$ python3 -q
>>> import numpy as np
>>> import numpy.linalg as la
>>> np.set_printoptions(precision=3, suppress=True, linewidth=160, floatmode="fixed")
>>> data = np.vander(np.arange(12) - 4, 4, increasing=True)
>>> data
array([[  1,  -4,  16, -64],
       [  1,  -3,   9, -27],
       [  1,  -2,   4,  -8],
       [  1,  -1,   1,  -1],
       [  1,   0,   0,   0],
       [  1,   1,   1,   1],
       [  1,   2,   4,   8],
       [  1,   3,   9,  27],
       [  1,   4,  16,  64],
       [  1,   5,  25, 125],
       [  1,   6,  36, 216],
       [  1,   7,  49, 343]])
>>> round(float(la.norm(data[3], 1)), 3), round(float(la.norm(data[3], np.inf)), 3)
(4.0, 1.0)
>>> np.round(la.norm(data[3] - data[8]), 3)
np.float64(66.895)
>>> la.norm(data, axis=1).argmax()
np.int64(11)
>>> print(round(la.norm(data, 2), 3))
440.356
>>> round(la.norm(data, 1), 3), round(float(la.norm(data, np.inf)), 3)
(np.float64(884.0), 400.0)
>>> P = data @ la.solve(data.T @ data, data.T)
>>> np.allclose(P @ P, P)
True
>>> print(la.matrix_rank(np.eye(12) - P))
8
>>> A2 = np.c_[data[:, :2] @ np.array([[2, 2], [0, 1]]), np.array([2, 1, 2, 0, -2, 1, -2, 2, 2, -3, 3, -1])]
>>> A2
array([[ 2, -2,  2],
       [ 2, -1,  1],
       [ 2,  0,  2],
       [ 2,  1,  0],
       [ 2,  2, -2],
       [ 2,  3,  1],
       [ 2,  4, -2],
       [ 2,  5,  2],
       [ 2,  6,  2],
       [ 2,  7, -3],
       [ 2,  8,  3],
       [ 2,  9, -1]])
>>> print(np.round(la.norm(A2 - data @ la.lstsq(data, A2)[0], axis=0), 3) + 0)
[0.000 0.000 6.091]
>>> np.round(la.lstsq(data, A2[:, 0])[0], 3) + 0
array([2.000, 0.000, 0.000, 0.000])
>>> P = A2 @ la.solve(A2.T @ A2, A2.T)
>>> np.diag(P)
array([0.319, 0.225, 0.204, 0.139, 0.260, 0.092, 0.220, 0.173, 0.210, 0.393, 0.454, 0.311])
>>> np.allclose(P @ P, P)
True
>>> round(np.log10(la.cond(data)))
2
>>> print(la.cond(data) > 100)
True
>>> [round(float(x), 3) for x in la.svd(data, compute_uv=False)[:3]]
[440.356, 31.153, 5.859]
>>> la.matrix_rank(data, rtol=0.1)
np.int64(1)
>>> np.abs(la.svd(data)[2][-1])
array([0.990, 0.116, 0.077, 0.011])
>>> np.round(la.norm(data, 2) / la.norm(data), 3)
np.float64(0.997)
>>> m1 = np.load("x.npy")
>>> m1
array([[0.000, 1.000, 1.000, 1.000, 1.000, 1.000, 1.000],
       [1.000, 0.000, 1.000, 1.000, 1.000, 1.000, 1.000],
       [1.000, 1.000, 0.000, 1.000, 1.000, 1.000, 1.000],
       [1.000, 1.000, 1.000, 0.000, 1.000, 1.000, 1.000],
       [1.000, 1.000, 1.000, 1.000, 0.000, 1.000, 1.000],
       [1.000, 1.000, 1.000, 1.000, 1.000, 0.000, 1.000],
       [1.000, 1.000, 1.000, 1.000, 1.000, 1.000, 0.000]])
>>> assert m1 == m1.T
Traceback (most recent call last):
  File "<python-input-28>", line 1, in <module>
    assert m1 == m1.T
           ^^^^^^^^^^
ValueError: The truth value of an array with more than one element is ambiguous. Use a.any() or a.all()
>>> np.allclose(m1 @ m1.T, m1.T @ m1)
True
>>> (m1 + m1.T) / 2
array([[0.000, 1.000, 1.000, 1.000, 1.000, 1.000, 1.000],
       [1.000, 0.000, 1.000, 1.000, 1.000, 1.000, 1.000],
       [1.000, 1.000, 0.000, 1.000, 1.000, 1.000, 1.000],
       [1.000, 1.000, 1.000, 0.000, 1.000, 1.000, 1.000],
       [1.000, 1.000, 1.000, 1.000, 0.000, 1.000, 1.000],
       [1.000, 1.000, 1.000, 1.000, 1.000, 0.000, 1.000],
       [1.000, 1.000, 1.000, 1.000, 1.000, 1.000, 0.000]])
>>> np.round(np.abs(la.eigvals(m1)).max(), 3)
np.float64(6.0)
>>> np.sort(np.abs(la.eigvals(m1)))
array([1.000, 1.000, 1.000, 1.000, 1.000, 1.000, 6.000])
>>> la.matrix_power(m1, 2)
array([[6.000, 5.000, 5.000, 5.000, 5.000, 5.000, 5.000],
       [5.000, 6.000, 5.000, 5.000, 5.000, 5.000, 5.000],
       [5.000, 5.000, 6.000, 5.000, 5.000, 5.000, 5.000],
       [5.000, 5.000, 5.000, 6.000, 5.000, 5.000, 5.000],
       [5.000, 5.000, 5.000, 5.000, 6.000, 5.000, 5.000],
       [5.000, 5.000, 5.000, 5.000, 5.000, 6.000, 5.000],
       [5.000, 5.000, 5.000, 5.000, 5.000, 5.000, 6.000]])
>>> m1.inv()
Traceback (most recent call last):
  File "<python-input-34>", line 1, in <module>
    m1.inv()
    ^^^^^^
AttributeError: 'numpy.ndarray' object has no attribute 'inv'
>>> np.trace(m1)
np.float64(0.0)
>>> np.allclose(m1, m1.T)
True
>>> m1 @ (-1.0) ** np.arange(7)
array([0.000, 2.000, 0.000, 2.000, 0.000, 2.000, 0.000])
>>> K = np.load("m.npy")
>>> K
array([[ -1.300,  -0.400,   0.800,  -4.000,  -0.400,   0.700,   0.000,   0.300,   0.500,  -0.300,  -0.900],
       [ -2.700,   0.100,   2.800,  -1.000,   0.700,   1.700,   0.100,  -0.800,   0.700,   1.200,   0.200],
       [  0.700,  -0.400,  -0.100,  13.000,   1.800,  -0.900,   1.300,  -0.900,   0.800,  -1.400,   0.400],
       [  1.000,   0.700,  -0.600,  -3.000,  -0.900,   1.800,   0.500,   0.500,  -1.300,  -0.700,   1.100],
       [  0.600,   2.100,  -2.000,  -7.000,   0.700,   1.200,  -1.900,   0.200,  -0.600,  -1.800,   1.300],
       [ -0.300,   1.100,  -0.800,   1.000,  -1.800,  -1.400,   0.300,   2.200,  -1.400,  -0.700,   0.900],
       [  0.000,   0.400,  -0.400, -15.000,   0.700,  -1.300,  -1.700,   0.200,   0.500,   0.700,  -0.500],
       [  0.400,  -0.900,  -0.500,  -8.000,   1.500,   0.000,  -0.900,   0.800,  -0.400,  -0.800,  -2.000],
       [  0.200,  -1.000,   0.000,  25.000,   0.300,   1.200,  -2.400,   0.000,   1.100,   0.500,  -0.200],
       [  1.200,  -0.300,  -0.900,  14.000,   1.000,   0.400,  -0.300,  -1.100,  -1.700,  -1.600,  -0.100],
       [ -0.900,   0.600,   1.100, -13.000,   1.900,   0.400,   0.400,  -1.100,  -1.900,   0.800,   0.800],
       [ -0.600,   0.700,   0.400,   0.000,   1.100,   0.800,  -2.000,   0.800,   0.700,   1.500,  -1.900],
       [  0.700,   1.800,   1.900,  -7.000,  -0.600,   0.000,   0.200,   0.800,   0.600,  -1.200,   0.400]])
>>> vec = np.array([3, 2, -1, 1, -3, 2, 1, 0, 2, 1, 0])
>>> a = np.maximum(K @ vec, 0)
>>> K * (a > 1e-9)[:, None]
array([[-0.000, -0.000,  0.000, -0.000, -0.000,  0.000,  0.000,  0.000,  0.000, -0.000, -0.000],
       [-0.000,  0.000,  0.000, -0.000,  0.000,  0.000,  0.000, -0.000,  0.000,  0.000,  0.000],
       [ 0.700, -0.400, -0.100, 13.000,  1.800, -0.900,  1.300, -0.900,  0.800, -1.400,  0.400],
       [ 1.000,  0.700, -0.600, -3.000, -0.900,  1.800,  0.500,  0.500, -1.300, -0.700,  1.100],
       [ 0.000,  0.000, -0.000, -0.000,  0.000,  0.000, -0.000,  0.000, -0.000, -0.000,  0.000],
       [-0.300,  1.100, -0.800,  1.000, -1.800, -1.400,  0.300,  2.200, -1.400, -0.700,  0.900],
       [ 0.000,  0.000, -0.000, -0.000,  0.000, -0.000, -0.000,  0.000,  0.000,  0.000, -0.000],
       [ 0.000, -0.000, -0.000, -0.000,  0.000,  0.000, -0.000,  0.000, -0.000, -0.000, -0.000],
       [ 0.200, -1.000,  0.000, 25.000,  0.300,  1.200, -2.400,  0.000,  1.100,  0.500, -0.200],
       [ 1.200, -0.300, -0.900, 14.000,  1.000,  0.400, -0.300, -1.100, -1.700, -1.600, -0.100],
       [-0.000,  0.000,  0.000, -0.000,  0.000,  0.000,  0.000, -0.000, -0.000,  0.000,  0.000],
       [-0.000,  0.000,  0.000,  0.000,  0.000,  0.000, -0.000,  0.000,  0.000,  0.000, -0.000],
       [ 0.000,  0.000,  0.000, -0.000, -0.000,  0.000,  0.000,  0.000,  0.000, -0.000,  0.000]])
>>> np.maximum(K @ vec, 0) - np.maximum(-K @ vec, 0)
array([ -6.200,  -7.700,   8.700,   5.500,  -3.600,   2.500, -18.500, -15.100,  25.400,  10.400, -23.100,  -1.600,  -1.200])
>>> np.tanh(K @ vec)
array([-1.000, -1.000,  1.000,  1.000, -0.999,  0.987, -1.000, -1.000,  1.000,  1.000, -1.000, -0.922, -0.834])
>>> def softmax(z):
...     e = np.exp(z - z.max(axis=-1, keepdims=True))
...     return e / e.sum(axis=-1, keepdims=True)
... 
>>> print(np.round(softmax(K[12]), 3) + 0)
[0.086 0.259 0.286 0.000 0.023 0.043 0.052 0.095 0.078 0.013 0.064]
>>> softmax(K).sum(axis=1)
array([1.000, 1.000, 1.000, 1.000, 1.000, 1.000, 1.000, 1.000, 1.000, 1.000, 1.000, 1.000, 1.000])
>>> scores = K @ K.T / np.sqrt(11)
>>> softmax(scores)[12] @ K
array([ -0.014,   0.403,  -0.377, -14.969,   0.718,  -1.274,  -1.668,   0.180,   0.463,   0.702,  -0.480])
>>> vec = np.array([-7, 5, 3, 1, -2, -1, 9, 7, -8, 9, 7])
>>> target = K @ vec
>>> la.lstsq(K, target)[0]
array([-7.000,  5.000,  3.000,  1.000, -2.000, -1.000,  9.000,  7.000, -8.000,  9.000,  7.000])
>>> print(target)
[ -5.300  25.600  -7.700  11.500 -27.300  40.500 -29.400 -40.300 -10.500 -12.900  19.300 -11.900  -1.400]
>>> rng = np.random.default_rng(4)
>>> target = target + 0.1 * rng.normal(size=13)
>>> target
array([ -5.365,  25.583,  -7.534,  11.566, -27.464,  40.499, -29.462, -40.285, -10.661, -12.876,  19.324, -11.742,  -1.368])
>>> beta, *_ = la.lstsq(K, target)
>>> [round(float(la.norm(la.solve(K.T @ K + lam * np.eye(11), K.T @ target))), 2) for lam in (0, 1, 10, 100)]
[20.39, 18.11, 11.55, 3.1]
>>> beta.round()
array([-7.000,  5.000,  3.000,  1.000, -2.000, -1.000,  9.000,  7.000, -8.000,  9.000,  7.000])
>>> beta
array([-6.961,  5.091,  2.984,  1.005, -1.941, -0.985,  9.114,  7.040, -8.000,  9.061,  6.924])
>>> print(round(float(la.norm(target - K @ beta)), 3))
0.086
>>> X = np.array([[0, 1, 1, 1, 0, 1, 0],
...     [2, 3, 2, 0, 3, 3, 3],
...     [1, 3, 1, 3, 3, 1, 1],
...     [3, 1, 0, 0, 1, 1, 1],
...     [3, 3, 3, 1, 0, 2, 0],
...     [2, 3, 3, 1, 1, 3, 0],
...     [0, 3, 1, 2, 3, 1, 1],
...     [3, 0, 3, 3, 1, 1, 2],
...     [1, 2, 2, 2, 3, 3, 2],
...     [1, 0, 2, 3, 1, 1, 1],
...     [2, 0, 3, 1, 3, 0, 1],
...     [1, 0, 1, 2, 0, 1, 2],
...     [3, 3, 1, 2, 3, 1, 1],
...     [1, 2, 2, 1, 3, 0, 0]])
>>> X[:, 5] = 3 * X[:, 6]
>>> print(X)
[[0 1 1 1 0 0 0]
 [2 3 2 0 3 9 3]
 [1 3 1 3 3 3 1]
 [3 1 0 0 1 3 1]
 [3 3 3 1 0 0 0]
 [2 3 3 1 1 0 0]
 [0 3 1 2 3 3 1]
 [3 0 3 3 1 6 2]
 [1 2 2 2 3 6 2]
 [1 0 2 3 1 3 1]
 [2 0 3 1 3 3 1]
 [1 0 1 2 0 6 2]
 [3 3 1 2 3 3 1]
 [1 2 2 1 3 0 0]]
>>> U, sigma = la.svd(X)
Traceback (most recent call last):
  File "<python-input-65>", line 1, in <module>
    U, sigma = la.svd(X)
    ^^^^^^^^
ValueError: too many values to unpack (expected 2)
>>> U, sigma, VT = la.svd(X, full_matrices=False)
>>> print(np.round(sigma / sigma[0], 3) + 0)
[1.000 0.380 0.246 0.206 0.153 0.133 0.000]
>>> np.abs(U[:, 0]).round(6).argmax()
np.int64(1)
>>> np.cumsum(sigma ** 2) / np.sum(sigma ** 2)
array([0.776, 0.888, 0.935, 0.968, 0.986, 1.000, 1.000])
>>> sigma.round(3) + 0
array([20.824,  7.923,  5.125,  4.295,  3.190,  2.775,  0.000])
>>> r = la.matrix_rank(X)
>>> r
np.int64(6)
>>> null = la.svd(X)[2][r:].T
>>> np.round(null[:, 0] / null[np.abs(null[:, 0]).round(6).argmax(), 0], 3) + 0
array([ 0.000,  0.000,  0.000,  0.000,  0.000, -0.333,  1.000])
>>> print(null.shape)
(7, 1)
>>> np.round(null @ null.T, 3) + 0
array([[ 0.000,  0.000,  0.000,  0.000,  0.000,  0.000,  0.000],
       [ 0.000,  0.000,  0.000,  0.000,  0.000,  0.000,  0.000],
       [ 0.000,  0.000,  0.000,  0.000,  0.000,  0.000,  0.000],
       [ 0.000,  0.000,  0.000,  0.000,  0.000,  0.000,  0.000],
       [ 0.000,  0.000,  0.000,  0.000,  0.000,  0.000,  0.000],
       [ 0.000,  0.000,  0.000,  0.000,  0.000,  0.100, -0.300],
       [ 0.000,  0.000,  0.000,  0.000,  0.000, -0.300,  0.900]])
>>> np.allclose(X @ null, 0)
True
>>> la.matrix_rank(X.T @ X), la.matrix_rank(X @ X.T)
(np.int64(6), np.int64(6))
>>> J = np.loadtxt("run15.csv", delimiter=",")
>>> J
array([[ -1.321,   0.090,  -2.022,  -1.496,  -2.125,   1.385,   7.815,  -4.771,   6.105,   1.006,  -0.598],
       [  1.212,   3.402,  -3.524,  -1.580,  -0.118,   1.891,   5.199,  -0.881,   5.888,   0.600,   0.698],
       [ -3.730,  -2.524,   0.197,  -0.808,  -4.004,   2.702,   8.596,  -7.208,   5.975,   0.020,  -2.470],
       [ -5.832,  -6.337,  -3.278,  -1.333,  -4.102,   0.702,   5.224,  -6.924,   4.665,   2.034,  -2.301],
       [ -5.293,  -3.169,  -0.787,  -1.515,  -5.779,   4.332,  12.990, -10.394,   9.762,   0.220,  -3.486],
       [ -2.304,  -0.819,  -9.224,  -2.566,  -1.329,   2.220,   3.004,  -1.400,   7.711,   2.387,   0.034],
       [ -3.800,  -4.134,  -2.624,  -0.772,  -2.492,   0.723,   2.427,  -3.802,   2.942,   1.153,  -1.496],
       [ -2.507,  -0.021,  -5.373,  -1.757,  -2.539,   4.403,   5.779,  -3.176,   8.506,   0.400,  -1.403],
       [  0.198,   2.313,   3.509,   0.624,  -1.388,   3.789,   4.400,  -1.888,   2.812,  -2.625,  -1.628],
       [ -3.319,  -1.019,  -0.070,  -1.024,  -4.240,   4.296,  10.208,  -7.282,   7.993,  -0.603,  -2.692],
       [ -1.410,  -0.614,  -2.720,  -2.093,  -2.200,  -0.412,   9.626,  -6.283,   6.384,   2.403,  -0.020],
       [  0.292,   0.800,  -0.979,  -0.804,  -0.266,  -0.170,   3.445,  -1.588,   2.319,   0.796,   0.386],
       [ -2.398,  -0.409,  -7.310,  -2.199,  -1.875,   3.290,   4.393,  -2.312,   8.098,   1.369,  -0.691],
       [ -3.005,  -2.223,  -5.813,  -2.181,  -2.380,   0.996,   5.998,  -4.632,   6.776,   2.404,  -0.588],
       [ -3.602,  -3.815,  -3.808,  -0.575,  -1.814,   1.444,  -0.799,  -1.340,   2.219,   0.816,  -1.362],
       [ -0.092,   0.194,   1.421,  -1.196,  -1.666,  -1.593,   9.795,  -6.358,   3.681,   1.620,   0.191],
       [ -0.789,   2.300,  -1.587,  -1.099,  -2.189,   4.792,   7.633,  -3.434,   7.771,  -0.996,  -1.385],
       [ -1.480,  -0.165,  -0.774,  -1.714,  -2.806,   0.735,  10.996,  -7.244,   6.764,   1.387,  -0.695],
       [ -3.441,  -2.575,  -2.899,  -0.986,  -2.729,   2.274,   4.025,  -3.881,   4.893,   0.583,  -1.729],
       [ -5.310,  -4.102,  -2.931,  -0.890,  -4.197,   4.116,   4.980,  -5.487,   6.339,   0.002,  -3.116],
       [ -3.911,  -2.373, -12.293,  -2.713,  -1.475,   3.589,  -0.601,   0.248,   8.105,   2.421,  -0.613],
       [ -1.555,   0.012,  -0.292,  -0.072,  -1.683,   3.389,   2.573,  -1.702,   3.474,  -1.223,  -1.586],
       [ -2.675,  -1.584,   7.383,   0.317,  -4.788,   1.879,  13.393, -10.608,   4.407,  -1.418,  -3.094],
       [  1.392,   3.764,  -4.722,  -1.409,   0.593,   2.602,   1.963,   1.493,   5.214,   0.217,   0.762],
       [ -2.990,  -1.084,  -3.194,  -1.151,  -2.904,   3.895,   5.580,  -4.025,   6.911,  -0.015,  -1.847],
       [ -0.641,   0.791,  -6.079,  -2.469,  -1.117,   0.789,   6.588,  -3.111,   7.307,   2.422,   0.588],
       [ -5.135,  -2.892,  -1.987,  -1.300,  -5.075,   5.035,   9.779,  -8.016,   9.073,  -0.189,  -3.374],
       [  0.334,   1.898,   1.628,   0.210,  -0.800,   2.738,   2.994,  -1.016,   2.384,  -1.619,  -0.845],
       [ -4.045,  -4.027,   0.498,  -0.590,  -3.811,   1.082,   6.997,  -7.145,   3.996,   0.601,  -2.333],
       [ -3.996,  -4.359,  -1.390,  -0.993,  -3.218,  -0.019,   5.563,  -6.171,   3.610,   1.599,  -1.598],
       [  0.088,   2.465,   4.896,  -0.572,  -3.095,   2.203,  14.189,  -8.309,   6.502,  -1.001,  -1.393],
       [ -1.398,  -0.618,  -2.720,  -2.072,  -2.217,  -0.408,   9.560,  -6.287,   6.409,   2.401,  -0.022],
       [ -1.083,   1.320,  -1.083,  -1.909,  -2.993,   2.321,  12.621,  -7.258,   8.807,   0.773,  -0.910],
       [ -3.509,  -3.297,  -3.624,  -1.600,  -2.784,   0.527,   5.817,  -5.402,   5.210,   2.008,  -1.138],
       [ -1.474,   0.004,  -0.309,  -0.091,  -1.704,   3.399,   2.593,  -1.729,   3.468,  -1.201,  -1.610],
       [ -3.313,  -3.025,  -4.815,  -1.430,  -2.125,   1.200,   2.603,  -2.992,   4.546,   1.605,  -0.993],
       [ -1.118,   0.382,  -3.187,  -1.259,  -1.399,   2.111,   4.575,  -2.428,   5.405,   0.567,  -0.501],
       [ -3.298,  -1.876,  -2.183,  -0.415,  -2.594,   4.113,   2.206,  -2.438,   4.573,  -0.808,  -2.284],
       [  0.430,   1.500,  -0.297,  -0.243,  -0.205,   1.588,   1.584,  -0.113,   2.033,  -0.608,  -0.171],
       [ -5.484,  -4.370,  -1.695,  -1.087,  -4.885,   3.407,   8.166,  -7.904,   7.139,   0.392,  -3.230],
       [ -3.411,  -1.700,  -0.790,  -1.623,  -4.293,   2.506,  12.007,  -8.812,   8.316,   0.847,  -2.110],
       [ -2.099,  -0.694,   3.834,   0.940,  -2.692,   4.001,   3.791,  -3.399,   2.294,  -2.627,  -2.833],
       [ -5.105,  -4.902,  -6.702,  -1.708,  -2.992,   1.888,   2.222,  -3.711,   5.595,   2.026,  -1.702],
       [ -3.212,  -1.403,  -1.989,  -1.370,  -3.586,   3.198,   8.787,  -6.387,   7.595,   0.395,  -2.026],
       [  0.830,   3.906,   1.498,  -1.013,  -2.018,   3.394,  11.171,  -5.102,   7.390,  -1.000,  -0.796],
       [ -2.701,  -1.239,  -6.273,  -1.407,  -1.605,   3.516,   1.019,  -0.677,   5.818,   0.604,  -1.094],
       [ -2.126,  -1.792,   1.188,  -0.133,  -2.184,   1.093,   4.222,  -3.964,   2.194,  -0.176,  -1.496],
       [ -3.494,  -2.220,  -0.971,  -0.605,  -3.293,   3.406,   5.405,  -4.802,   5.255,  -0.359,  -2.392]])
>>> U, sigma, VT = la.svd(J)
>>> print(sigma)
[79.903 31.829 22.085 15.760  0.180  0.174  0.165  0.139  0.122  0.110  0.097]
>>> np.argmax(sigma[:-1] / (sigma[1:] + 1e-6)) + 1
np.int64(4)
>>> A2 = U[:, :4] @ np.diag(sigma[:4]) @ VT[:4]
>>> print(round(la.norm(J - A2, 2), 3), np.round(sigma[4], 3))
0.18 0.18
